$ ipython --no-banner

In [1]: import numpy as np

In [2]: import numpy.linalg as la

In [3]: np.set_printoptions(suppress=True, linewidth=100)

In [4]: def rd(a):
   ...:     return np.round(a, 3) + 0
   ...: 

In [5]: X = np.load("mat.npy")

In [6]: X
Out[6]: 
array([[ 26,  13,   7, -10,  28],
       [ 13,  13,  -1,   7,   9],
       [  7,  -1,   5, -11,  11],
       [-10,   7, -11,  26, -20],
       [ 28,   9,  11, -20,  34]])

In [7]: W = np.array([[0, 1, 2, 1, -2],
   ...:     [-1, 1, 1, 2, 1],
   ...:     [0, -1, 1, -2, -1],
   ...:     [-2, 2, 1, 0, -1],
   ...:     [0, -1, -2, -1, -2]])

In [8]: coef = np.array([5, 0, 2, 2, 0])

In [9]: H = np.maximum(X @ W + coef, 0)

In [10]: H
Out[10]: 
array([[12,  0,  8, 12,  0],
       [ 0, 32, 29, 34,  0],
       [28,  0,  0,  0,  0],
       [ 0, 80, 44, 48, 52],
       [36,  0,  0,  0,  0]])

In [11]: Z = np.array([[3, 0, 3], [2, 0, 0], [3, 3, 0], [2, 2, 3], [2, 2, 0]])

In [12]: H @ Z
Out[12]: 
array([[ 84,  48,  72],
       [219, 155, 102],
       [ 84,   0,  84],
       [492, 332, 144],
       [108,   0, 108]])

In [13]: W @ Z
Out[13]: 
array([[  6,   4,   3],
       [  8,   9,   3],
       [ -5,  -3,  -6],
       [ -1,   1,  -6],
       [-14, -12,  -3]])

In [14]: (H @ Z).round(6).argmax(axis=1)
Out[14]: array([0, 0, 0, 0, 0])

In [15]: B = np.array([[-1.1, 0.0, 1.1],
    ...:     [-0.7, -0.2, 1.7],
    ...:     [-1.1, -0.8, 0.0],
    ...:     [-0.4, 0.5, -0.3]])

In [16]: Z = np.array([[1.3, 1.2, -0.3, -1.0, -1.2],
    ...:     [-1.3, -1.0, 0.5, 0.8, 1.0],
    ...:     [-0.5, -1.8, -1.0, 0.6, 0.1]])

In [17]: M = B @ Z

In [18]: rd(M)
Out[18]: 
array([[-1.98, -3.3 , -0.77,  1.76,  1.43],
       [-1.5 , -3.7 , -1.59,  1.56,  0.81],
       [-0.39, -0.52, -0.07,  0.46,  0.52],
       [-1.02, -0.44,  0.67,  0.62,  0.95]])

In [19]: C2 = M.T @ M

In [20]: rd(la.eigvalsh(C2)[::-1])
Out[20]: array([43.211,  2.731,  0.041,  0.   ,  0.   ])

In [21]: rd(la.svd(M, compute_uv=False) ** 2)
Out[21]: array([43.211,  2.731,  0.041,  0.   ])

In [22]: rd(np.diag(C2))
Out[22]: array([ 7.363, 25.044,  3.575,  6.127,  3.874])

In [23]: rd(np.trace(C2)), rd((M ** 2).sum())
Out[23]: (np.float64(45.983), np.float64(45.983))

In [24]: (M @ M.T).shape
Out[24]: (4, 4)

In [25]: arr = np.loadtxt("arr.csv", delimiter=",")

In [26]: arr
Out[26]: 
array([[ 0.6, -0.9, -0.9,  0.2,  1.1,  0.2,  1.3,  1.8,  1.5, -0.8],
       [ 0.4,  0.8,  0. ,  0.7,  1.1, -1.6,  0.8, -1.7, -1.7,  0.6],
       [ 1.1, -0.1,  1.5, -0.1,  2.3, -0.2, -1.7,  0.4, -0.4,  0.6],
       [ 0.1, -0.4,  3.6,  0.3, -1. ,  0.9, -0.2,  0. , -0.7,  0.3]])

In [27]: x = np.array([2, 3, 1, 1, 1, 2, 2, 3, 3, 0])

In [28]: rd(arr @ np.ones(10))
Out[28]: array([ 4.1, -0.6,  3.4,  2.9])

In [29]: la.norm(arr @ x) <= la.norm(arr, 2) * la.norm(x) + 1e-9
Out[29]: np.True_

In [30]: print(rd(arr @ x))
[11.8 -6.8  1.8  1.2]

In [31]: feats = np.load("layer12.npy")

In [32]: print(feats)
[[  0.307   1.092  -1.778  -0.517  -0.2     1.696  -0.09   -0.202  -0.101  -1.998]
 [  2.386   8.798 -14.4    -4.03   -1.592  13.606  -0.758  -1.612  -0.814 -15.992]
 [ -1.22   10.799 -18.298  -2.979   0.909  13.479  -1.519   2.997   5.389 -17.409]
 [ 11.739  -2.71    6.344  -4.503  -8.057   5.376   1.823 -14.382 -18.913  -1.778]
 [-10.004  -1.17    0.546   4.975   6.867  -9.351  -1.043  11.815  14.971   7.373]
 [ -1.521   9.71  -16.507  -2.482   1.095  11.85   -1.399   3.2     5.492 -15.411]
 [  8.343   5.08   -7.275  -5.499  -5.694  13.204   0.403  -9.21  -11.094 -13.007]
 [  3.988   9.591 -15.512  -5.     -2.684  15.893  -0.663  -3.364  -2.968 -18.182]
 [ 12.19    4.202  -5.165  -7.009  -8.41   14.981   1.001 -14.026 -17.388 -13.593]
 [  6.901  -5.069   9.582  -1.457  -4.798  -1.531   1.476  -8.999 -12.24    4.781]
 [ 10.186  -8.185  15.317  -2.039  -7.126  -3.069   2.301 -13.42  -18.399   8.233]
 [-11.202  -5.582   7.667   7.038   7.724 -16.14   -0.718  12.572  15.37   15.389]
 [-12.257   0.485  -2.693   5.504   8.481  -8.83   -1.619  14.774  19.068   5.799]
 [-10.899  -4.494   5.913   6.517   7.506 -14.403  -0.815  12.408  15.303  13.387]
 [ -2.129   7.477 -12.888  -1.499   1.496   8.434  -1.194   3.614   5.683 -11.421]
 [  9.191  -6.794  12.804  -2.001  -6.4    -1.97    2.012 -12.04  -16.4     6.409]
 [ -4.487  -1.311   1.556   2.492   3.094  -5.152  -0.386   5.164   6.491   4.595]
 [  1.545   5.504  -8.988  -2.498  -1.018   8.494  -0.495  -0.976  -0.494  -9.976]
 [  4.991   8.187 -13.018  -4.968  -3.378  14.785  -0.367  -4.822  -5.029 -16.375]
 [  6.304   7.887 -12.262  -5.495  -4.286  15.445  -0.213  -6.397  -7.087 -16.608]
 [ -9.917   9.306 -17.118   1.496   6.879   4.808  -2.397  13.183  18.298 -10.196]
 [ -2.716  -9.921  16.189   4.492   1.793 -15.348   0.872   1.819   0.9    17.958]]

In [33]: rd(la.svd(feats, compute_uv=False))
Out[33]: array([102.105,  83.488,   0.136,   0.121,   0.11 ,   0.09 ,   0.084,   0.077,   0.05 ,   0.041])

In [34]: print(la.matrix_rank(feats))
10

In [35]: rd(feats.mean(axis=0))
Out[35]: array([ 0.533,  1.949, -3.181, -0.885, -0.355,  3.012, -0.172, -0.359, -0.18 , -3.546])

In [36]: np.unravel_index(np.abs(feats).argmax(), feats.shape)
Out[36]: (np.int64(12), np.int64(8))

In [37]: np.abs(feats).max()
Out[37]: np.float64(19.068)

In [38]: A = np.load("test13.npy")

In [39]: A
Out[39]: 
array([[1, 0, 0, 0, 0, 0, 0, 0, 0, 0, 0, 0, 0],
       [1, 1, 0, 0, 0, 0, 0, 0, 0, 0, 0, 0, 0],
       [5, 1, 1, 0, 0, 0, 0, 0, 0, 0, 0, 0, 0],
       [2, 1, 1, 1, 0, 0, 0, 0, 0, 0, 0, 0, 0],
       [0, 1, 0, 4, 1, 0, 0, 0, 0, 0, 0, 0, 0],
       [5, 4, 2, 4, 5, 1, 0, 0, 0, 0, 0, 0, 0],
       [5, 2, 4, 0, 5, 5, 1, 0, 0, 0, 0, 0, 0],
       [5, 0, 3, 1, 4, 5, 0, 1, 0, 0, 0, 0, 0],
       [1, 2, 2, 3, 1, 2, 0, 0, 1, 0, 0, 0, 0],
       [1, 2, 4, 3, 1, 2, 1, 5, 3, 1, 0, 0, 0],
       [0, 1, 4, 2, 4, 3, 5, 4, 1, 3, 1, 0, 0],
       [5, 3, 4, 3, 0, 0, 4, 5, 5, 4, 5, 1, 0],
       [2, 4, 1, 0, 1, 5, 1, 3, 2, 3, 5, 5, 1]])

In [40]: u, v = A[7], A[2]

In [41]: print(u @ u)
77

In [42]: pr = (u @ v) / (u @ u) * u

In [43]: rd(v - pr)
Out[43]: 
array([ 3.182,  1.   , -0.091, -0.364, -1.455, -1.818,  0.   , -0.364,  0.   ,  0.   ,  0.   ,
        0.   ,  0.   ])

In [44]: rd((v - pr) @ u)
Out[44]: np.float64(0.0)

In [45]: rng = np.random.default_rng(3738)

In [46]: B = A + rng.integers(-2, 3, (13, 12)) @ rng.integers(-2, 3, (12, 13))

In [47]: B
Out[47]: 
array([[ -8,   5,  -3,   4,   2,  -4,  -4,  15,  -3,  -5,   1,   8,   5],
       [ -3,   5,   5,  -5,   1,   6,  10,  -4,   5,  -3,  -9,  -8,   5],
       [ -5,  10,  -3,   8,  -8,  -8,  -4,  -7,  -3,  -6,  -7,   4, -14],
       [  9,  -9,   5,   3,  -4,  -1,  11, -10,  -6,   4,   0,  -3,   7],
       [  6,  -4,  -7,   5,   8,   4,   7, -15,  12,  12,   4,  -2,  -3],
       [ 13,   5,   1,   8,   7,  14,   3,   7,   1,  -2,  -9,  -7,  -8],
       [ 12,  -8,   4,  -2,   5,  11,   5,  -1,   2,  10,  -3,  -4,   7],
       [  1,  -7,   2,   9,  15,   2,  10,  10,  -1,   5,   3,  11,   8],
       [ 10,   9,   7,   3,   0,  -8,  -5,  -7,  -4,  -6,   1,  -8, -10],
       [  2,   7,  -4,   2,   7,   8,  -5,   4,  11,   2,  -1,   5,  -8],
       [-15,   5,   9,  -6,   3,  -5,  11,   3,   2,   4,  -8,   2,  13],
       [  4,  -2,   2,  10,   0,  -9,  15,  -5,  10,   1,   7,   5,  14],
       [ -7, -11,   5,  -6,  -1,   8,  12,   7,   7,   8,  12,  11,  22]])

In [48]: np.abs(B - A).sum(axis=1)
Out[48]: array([68, 69, 92, 69, 85, 66, 56, 81, 74, 57, 74, 73, 98])

In [49]: la.matrix_rank(B - A, tol=1e-8)
Out[49]: np.int64(12)

In [50]: m1 = np.load("a.npy")

In [51]: print(m1)
[[1.    0.5   0.25  0.125 0.062 0.031 0.016]
 [0.5   1.    0.5   0.25  0.125 0.062 0.031]
 [0.25  0.5   1.    0.5   0.25  0.125 0.062]
 [0.125 0.25  0.5   1.    0.5   0.25  0.125]
 [0.062 0.125 0.25  0.5   1.    0.5   0.25 ]
 [0.031 0.062 0.125 0.25  0.5   1.    0.5  ]
 [0.016 0.031 0.062 0.125 0.25  0.5   1.   ]]

In [52]: # symmetric, so the eigenvalues are real

In [53]: x = np.array([4, 6, 4, 6, 3, 2, 9])

In [54]: rhs = m1 @ x

In [55]: coef, lr = np.zeros(7), 1 / la.norm(m1, 2) ** 2

In [56]: for i in range(3):
    ...:     coef -= lr * m1.T @ (m1 @ coef - rhs)
    ...:     if i % 1 == 0: print(i, round(la.norm(m1 @ coef - rhs), 3))
    ...: 
0 4.348
1 3.88
2 3.491

In [57]: rd(la.cond(m1))
Out[57]: np.float64(7.184)

In [58]: x = np.ones(7)

In [59]: for _ in range(6):
    ...:     x = m1 @ x
    ...:     x /= la.norm(x)
    ...:     print(round(x @ m1 @ x, 3))
    ...: 
2.484
2.492
2.493
2.493
2.493
2.493

In [60]: rd(x)
Out[60]: array([0.264, 0.368, 0.436, 0.459, 0.436, 0.368, 0.264])

In [61]: W0 = np.loadtxt("dump.csv", delimiter=",")

In [62]: print(W0)
[[-1.  2. -1.  5.  4. -2.  4.  3. -4.  5. -4. -1.  2.]
 [-1.  0. -2. -3. -2.  2.  4.  3. -2. -2.  5. -2.  2.]
 [-2. -5.  5.  0. -1. -3.  4.  2. -2.  2. -3. -1. -1.]
 [ 1.  1. -4.  0. -3. -4. -4.  5. -1.  5.  0. -3.  3.]
 [-1. -2.  1.  0.  2.  4. -1.  5.  4.  5. -2.  5. -3.]]

In [63]: u, v = W0[1], W0[2]

In [64]: u @ u
Out[64]: np.float64(88.0)

In [65]: u @ v
Out[65]: np.float64(-5.0)

In [66]: pr = (u @ v) / (u @ u) * u

In [67]: rd((v - pr) @ u)
Out[67]: np.float64(0.0)

In [68]: la.matrix_rank(np.outer(u, v))
Out[68]: np.int64(1)

In [69]: x = np.array([-2, 1, -1, -2, -1, -2, 2, 0, 1, 1, -2, -1, -2])

In [70]: print(W0 @ (2 * x))
[18.  0. 36. 14.  2.]

In [71]: print((W0 * x).sum(axis=1))
[ 9.  0. 18.  7.  1.]

In [72]: (W0 @ x).argmax()
Out[72]: np.int64(2)

In [73]: W0 @ x
Out[73]: array([ 9.,  0., 18.,  7.,  1.])

In [74]: W0 @ np.ones(13)
Out[74]: array([12.,  2., -5., -4., 17.])

In [75]: J = np.load("m.npy")

In [76]: J
Out[76]: 
array([[ 2.023,  1.662,  1.367, -0.366],
       [ 0.044,  0.503, -0.847,  0.761],
       [-0.031, -0.119,  0.664,  0.068],
       [ 0.548, -0.292, -0.806,  0.214]])

In [77]: C2 = J.T @ J

In [78]: (J @ J.T).shape
Out[78]: (4, 4)

In [79]: la.matrix_rank(C2)
Out[79]: np.int64(4)

In [80]: print(rd(np.trace(C2)), rd((J ** 2).sum()))
11.951 11.951

In [81]: u = np.array([0, -1])

In [82]: np.polyval(u, J[3])
Out[82]: array([-1., -1., -1., -1.])

In [83]: np.convolve(J[3], u)
Out[83]: array([ 0.   , -0.548,  0.292,  0.806, -0.214])

In [84]: print(rd(np.cross(J[3, :3], J[2, :3])))
[-0.29  -0.339 -0.074]

In [85]: rd(np.correlate(J[3], J[2], "full"))
Out[85]: array([ 0.037,  0.344, -0.314, -0.503,  0.247,  0.   , -0.007])

In [86]: B = la.inv(J)

In [87]: np.allclose(B, J.T)
Out[87]: False

In [88]: (np.abs(B) > 1e-9).astype(int)
Out[88]: 
array([[1, 1, 1, 1],
       [1, 1, 1, 1],
       [1, 1, 1, 1],
       [1, 1, 1, 1]])

In [89]: rd(J @ B)
Out[89]: 
array([[1., 0., 0., 0.],
       [0., 1., 0., 0.],
       [0., 0., 1., 0.],
       [0., 0., 0., 1.]])

In [90]: rd(la.slogdet(J)[0])
Out[90]: np.float64(1.0)

In [91]: z = rng.permutation(4)

In [92]: z
Out[92]: array([2, 0, 1, 3])

In [93]: B = J[z][:, z]

In [94]: np.allclose(B, J)
Out[94]: False

In [95]: rd(la.det(B)), rd(la.det(J[z]))
Out[95]: (np.float64(1.264), np.float64(1.264))

In [96]: B
Out[96]: 
array([[ 0.664, -0.031, -0.119,  0.068],
       [ 1.367,  2.023,  1.662, -0.366],
       [-0.847,  0.044,  0.503,  0.761],
       [-0.806,  0.548, -0.292,  0.214]])
